$ python3 -q
>>> import numpy as np
>>> np.set_printoptions(precision=1, suppress=True, linewidth=160, legacy="1.25")
>>> J = np.diag(np.array([1, 3, -2, -3, 0, -1, -1, 1, 1, 0, -2, -3, 3, 1]))
>>> J
array([[ 1,  0,  0,  0,  0,  0,  0,  0,  0,  0,  0,  0,  0,  0],
       [ 0,  3,  0,  0,  0,  0,  0,  0,  0,  0,  0,  0,  0,  0],
       [ 0,  0, -2,  0,  0,  0,  0,  0,  0,  0,  0,  0,  0,  0],
       [ 0,  0,  0, -3,  0,  0,  0,  0,  0,  0,  0,  0,  0,  0],
       [ 0,  0,  0,  0,  0,  0,  0,  0,  0,  0,  0,  0,  0,  0],
       [ 0,  0,  0,  0,  0, -1,  0,  0,  0,  0,  0,  0,  0,  0],
       [ 0,  0,  0,  0,  0,  0, -1,  0,  0,  0,  0,  0,  0,  0],
       [ 0,  0,  0,  0,  0,  0,  0,  1,  0,  0,  0,  0,  0,  0],
       [ 0,  0,  0,  0,  0,  0,  0,  0,  1,  0,  0,  0,  0,  0],
       [ 0,  0,  0,  0,  0,  0,  0,  0,  0,  0,  0,  0,  0,  0],
       [ 0,  0,  0,  0,  0,  0,  0,  0,  0,  0, -2,  0,  0,  0],
       [ 0,  0,  0,  0,  0,  0,  0,  0,  0,  0,  0, -3,  0,  0],
       [ 0,  0,  0,  0,  0,  0,  0,  0,  0,  0,  0,  0,  3,  0],
       [ 0,  0,  0,  0,  0,  0,  0,  0,  0,  0,  0,  0,  0,  1]])
>>> # triangular
>>> J.inv()
Traceback (most recent call last):
  File "<python-input-5>", line 1, in <module>
    J.inv()
    ^^^^^
AttributeError: 'numpy.ndarray' object has no attribute 'inv'
>>> np.round(np.linalg.det(J), 1)
0.0
>>> np.trace(J)
-2
>>> np.round(np.linalg.eigvalsh(J).min(), 1)
-3.0
>>> try:
...     np.linalg.cholesky(J)
... except np.linalg.LinAlgError as e:
...     print("failed:", e)
... 
failed: Matrix is not positive definite
>>> [round(float(np.linalg.det(J[:i, :i])), 2) + 0 for i in range(1, 15)]
[1.0, 3.0, -6.0, 18.0, 0.0, 0.0, 0.0, 0.0, 0.0, 0.0, 0.0, 0.0, 0.0, 0.0]
>>> Y = J[0, 0] * J[1:] - np.outer(J[1:, 0], J[0])
>>> Y
array([[ 0,  3,  0,  0,  0,  0,  0,  0,  0,  0,  0,  0,  0,  0],
       [ 0,  0, -2,  0,  0,  0,  0,  0,  0,  0,  0,  0,  0,  0],
       [ 0,  0,  0, -3,  0,  0,  0,  0,  0,  0,  0,  0,  0,  0],
       [ 0,  0,  0,  0,  0,  0,  0,  0,  0,  0,  0,  0,  0,  0],
       [ 0,  0,  0,  0,  0, -1,  0,  0,  0,  0,  0,  0,  0,  0],
       [ 0,  0,  0,  0,  0,  0, -1,  0,  0,  0,  0,  0,  0,  0],
       [ 0,  0,  0,  0,  0,  0,  0,  1,  0,  0,  0,  0,  0,  0],
       [ 0,  0,  0,  0,  0,  0,  0,  0,  1,  0,  0,  0,  0,  0],
       [ 0,  0,  0,  0,  0,  0,  0,  0,  0,  0,  0,  0,  0,  0],
       [ 0,  0,  0,  0,  0,  0,  0,  0,  0,  0, -2,  0,  0,  0],
       [ 0,  0,  0,  0,  0,  0,  0,  0,  0,  0,  0, -3,  0,  0],
       [ 0,  0,  0,  0,  0,  0,  0,  0,  0,  0,  0,  0,  3,  0],
       [ 0,  0,  0,  0,  0,  0,  0,  0,  0,  0,  0,  0,  0,  1]])
>>> J[:, 0] / J[0, 0]
array([1., 0., 0., 0., 0., 0., 0., 0., 0., 0., 0., 0., 0., 0.])
>>> np.flatnonzero(~Y.round(6).any(axis=1))
array([3, 8])
>>> np.round(np.linalg.det(J), 1)
0.0
>>> np.linalg.svd(J, compute_uv=False)
array([3., 3., 3., 3., 2., 2., 1., 1., 1., 1., 1., 1., 0., 0.])
>>> W0 = np.load("layer8.npy")
>>> W0
array([[ 0,  1,  0,  5,  1, -4,  6],
       [-1,  0, -5,  4, -7, -6, -6],
       [ 0,  5,  0,  5, -5,  1, -5],
       [-5, -4, -5,  0,  5,  0, -1],
       [-1,  7,  5, -5,  0,  2, -9],
       [ 4,  6, -1,  0, -2,  0, -3],
       [-6,  6,  5,  1,  9,  3,  0]])
>>> C2 = W0.T @ W0
>>> np.round(np.linalg.eigvalsh(C2)[::-1], 1) + 0
array([308.6, 308.6, 108.8, 108.8,  19.6,  19.6,   0. ])
>>> np.diag(C2)
array([ 79, 163, 101,  92, 185,  66, 188])
>>> np.allclose(C2, C2.T)
True
>>> C2
array([[ 79,   1,  -9,  -5, -80, -14,   8],
       [  1, 163,  79,   1,  -2,  33, -96],
       [ -9,  79, 101, -40,  57,  55,  -7],
       [ -5,   1, -40,  92, -39, -46,  26],
       [-80,  -2,  57, -39, 185,  60,  74],
       [-14,  33,  55, -46,  60,  66, -11],
       [  8, -96,  -7,  26,  74, -11, 188]])
>>> rng = np.random.default_rng(60)
>>> labels = rng.permutation(7)
>>> labels
array([5, 4, 0, 6, 3, 2, 1])
>>> Y = C2[labels][:, labels]
>>> np.trace(Y)
874
>>> np.diag(Y)
array([ 66, 185,  79, 188,  92, 101, 163])
>>> np.allclose(Y, C2)
False
>>> t3 = np.stack([J, -3 * J, J[::-1]])
>>> np.linalg.matrix_rank(t3)
array([12, 12, 12])
>>> np.linalg.matrix_rank(t3.reshape(3, -1))
2
>>> np.linalg.det(t3)
array([0., 0., 0.])
>>> m1 = np.load("sample6.npy")
>>> m1
array([[49,  7,  7, 28, 63, 28, 49,  0,  0, 28, 14,  7],
       [ 7,  1,  1,  4,  9,  4,  7,  0,  0,  4,  2,  1],
       [ 7,  1,  1,  4,  9,  4,  7,  0,  0,  4,  2,  1],
       [28,  4,  4, 16, 36, 16, 28,  0,  0, 16,  8,  4],
       [63,  9,  9, 36, 81, 36, 63,  0,  0, 36, 18,  9],
       [28,  4,  4, 16, 36, 16, 28,  0,  0, 16,  8,  4],
       [49,  7,  7, 28, 63, 28, 49,  0,  0, 28, 14,  7],
       [ 0,  0,  0,  0,  0,  0,  0,  0,  0,  0,  0,  0],
       [ 0,  0,  0,  0,  0,  0,  0,  0,  0,  0,  0,  0],
       [28,  4,  4, 16, 36, 16, 28,  0,  0, 16,  8,  4],
       [14,  2,  2,  8, 18,  8, 14,  0,  0,  8,  4,  2],
       [ 7,  1,  1,  4,  9,  4,  7,  0,  0,  4,  2,  1]])
>>> # splits into 3 blocks
>>> U, sv, vt = np.linalg.svd(m1)
>>> np.argmax(sv[:-1] / (sv[1:] + 1e-6)) + 1
1
>>> Y = U[:, :1] @ np.diag(sv[:1]) @ vt[:1]
>>> round(float(np.linalg.norm(m1 - Y) / np.linalg.norm(m1)), 1)
0.0
>>> vals, vecs = np.linalg.eigh(m1)
>>> np.unique(vals.round(6) + 0, return_counts=True)[1]
array([11,  1])
>>> np.abs(vecs[:, -1])
array([0.5, 0.1, 0.1, 0.3, 0.6, 0.3, 0.5, 0. , 0. , 0.3, 0.1, 0.1])
>>> (vals > 1e-8).sum(), (vals < -1e-8).sum()
(1, 0)
>>> np.round(vecs.T @ vecs, 1) + 0
array([[1., 0., 0., 0., 0., 0., 0., 0., 0., 0., 0., 0.],
       [0., 1., 0., 0., 0., 0., 0., 0., 0., 0., 0., 0.],
       [0., 0., 1., 0., 0., 0., 0., 0., 0., 0., 0., 0.],
       [0., 0., 0., 1., 0., 0., 0., 0., 0., 0., 0., 0.],
       [0., 0., 0., 0., 1., 0., 0., 0., 0., 0., 0., 0.],
       [0., 0., 0., 0., 0., 1., 0., 0., 0., 0., 0., 0.],
       [0., 0., 0., 0., 0., 0., 1., 0., 0., 0., 0., 0.],
       [0., 0., 0., 0., 0., 0., 0., 1., 0., 0., 0., 0.],
       [0., 0., 0., 0., 0., 0., 0., 0., 1., 0., 0., 0.],
       [0., 0., 0., 0., 0., 0., 0., 0., 0., 1., 0., 0.],
       [0., 0., 0., 0., 0., 0., 0., 0., 0., 0., 1., 0.],
       [0., 0., 0., 0., 0., 0., 0., 0., 0., 0., 0., 1.]])
>>> np.round(np.linalg.svd(m1, compute_uv=False), 1) + 0
array([234.,   0.,   0.,   0.,   0.,   0.,   0.,   0.,   0.,   0.,   0.,   0.])
>>> np.round(vecs @ np.diag(vals) @ vecs.T, 1) + 0
array([[49.,  7.,  7., 28., 63., 28., 49.,  0.,  0., 28., 14.,  7.],
       [ 7.,  1.,  1.,  4.,  9.,  4.,  7.,  0.,  0.,  4.,  2.,  1.],
       [ 7.,  1.,  1.,  4.,  9.,  4.,  7.,  0.,  0.,  4.,  2.,  1.],
       [28.,  4.,  4., 16., 36., 16., 28.,  0.,  0., 16.,  8.,  4.],
       [63.,  9.,  9., 36., 81., 36., 63.,  0.,  0., 36., 18.,  9.],
       [28.,  4.,  4., 16., 36., 16., 28.,  0.,  0., 16.,  8.,  4.],
       [49.,  7.,  7., 28., 63., 28., 49.,  0.,  0., 28., 14.,  7.],
       [ 0.,  0.,  0.,  0.,  0.,  0.,  0.,  0.,  0.,  0.,  0.,  0.],
       [ 0.,  0.,  0.,  0.,  0.,  0.,  0.,  0.,  0.,  0.,  0.,  0.],
       [28.,  4.,  4., 16., 36., 16., 28.,  0.,  0., 16.,  8.,  4.],
       [14.,  2.,  2.,  8., 18.,  8., 14.,  0.,  0.,  8.,  4.,  2.],
       [ 7.,  1.,  1.,  4.,  9.,  4.,  7.,  0.,  0.,  4.,  2.,  1.]])
>>> np.linalg.eigvalsh(m1 + -1 * np.eye(12))
array([ -1.,  -1.,  -1.,  -1.,  -1.,  -1.,  -1.,  -1.,  -1.,  -1.,  -1., 233.])
>>> arr = np.loadtxt("data.csv", delimiter=",")
>>> arr
array([[-2.,  0.,  0.,  0.,  0.,  0.],
       [ 0., -2.,  0.,  0.,  0.,  0.],
       [ 0.,  0., -2., -3., -3., -3.],
       [ 0.,  0., -3., -2., -3., -3.],
       [ 0.,  0., -3., -3., -2., -3.],
       [ 0.,  0., -3., -3., -3., -2.]])
>>> # 3 blocks once reordered
>>> Y = np.array([[-1, -2], [0, -3], [2, 0], [-1, 3], [0, -3], [-1, -3]])
>>> np.linalg.matrix_rank(np.vstack([arr, Y.T]))
6
>>> Y.T @ arr.T
array([[ 2.,  0.,  2., -1.,  0., -1.],
       [ 4.,  6.,  9., 12.,  6.,  6.]])
>>> np.linalg.matrix_rank(arr @ Y)
2
>>> arr @ Y
array([[ 2.,  4.],
       [ 0.,  6.],
       [ 2.,  9.],
       [-1., 12.],
       [ 0.,  6.],
       [-1.,  6.]])
>>> Y = np.linalg.invert(arr)
Traceback (most recent call last):
  File "<python-input-58>", line 1, in <module>
    Y = np.linalg.invert(arr)
        ^^^^^^^^^^^^^^^^
AttributeError: module 'numpy.linalg' has no attribute 'invert'
>>> Y = np.linalg.inv(arr)
>>> np.allclose(Y, arr.T)
False
>>> round(float(np.linalg.slogdet(arr)[0]), 1)
-1.0
>>> np.linalg.det(arr) * Y
array([[ 22.,   0.,   0.,   0.,   0.,   0.],
       [  0.,  22.,   0.,   0.,   0.,   0.],
       [  0.,   0., -32.,  12.,  12.,  12.],
       [  0.,   0.,  12., -32.,  12.,  12.],
       [ -0.,  -0.,  12.,  12., -32.,  12.],
       [ -0.,  -0.,  12.,  12.,  12., -32.]])
>>> np.round(np.linalg.det(arr) * np.linalg.det(Y), 1)
1.0
>>> round(np.linalg.cond(arr), 1)
11.0
>>> np.sort(np.linalg.eigvals(arr).real)
array([-11.,  -2.,  -2.,   1.,   1.,   1.])
>>> Y = arr + rng.integers(-2, 3, (6, 1)) @ rng.integers(-2, 3, (1, 6))
>>> Y
array([[-4.,  4.,  4.,  4., -4., -2.],
       [-2.,  2.,  4.,  4., -4., -2.],
       [-2.,  4.,  2.,  1., -7., -5.],
       [-2.,  4.,  1.,  2., -7., -5.],
       [-2.,  4.,  1.,  1., -6., -5.],
       [ 0.,  0., -3., -3., -3., -2.]])
>>> np.abs(Y - arr).sum(axis=1)
array([20., 20., 20., 20., 20.,  0.])
>>> np.linalg.matrix_rank(Y - arr, tol=1e-8)
1
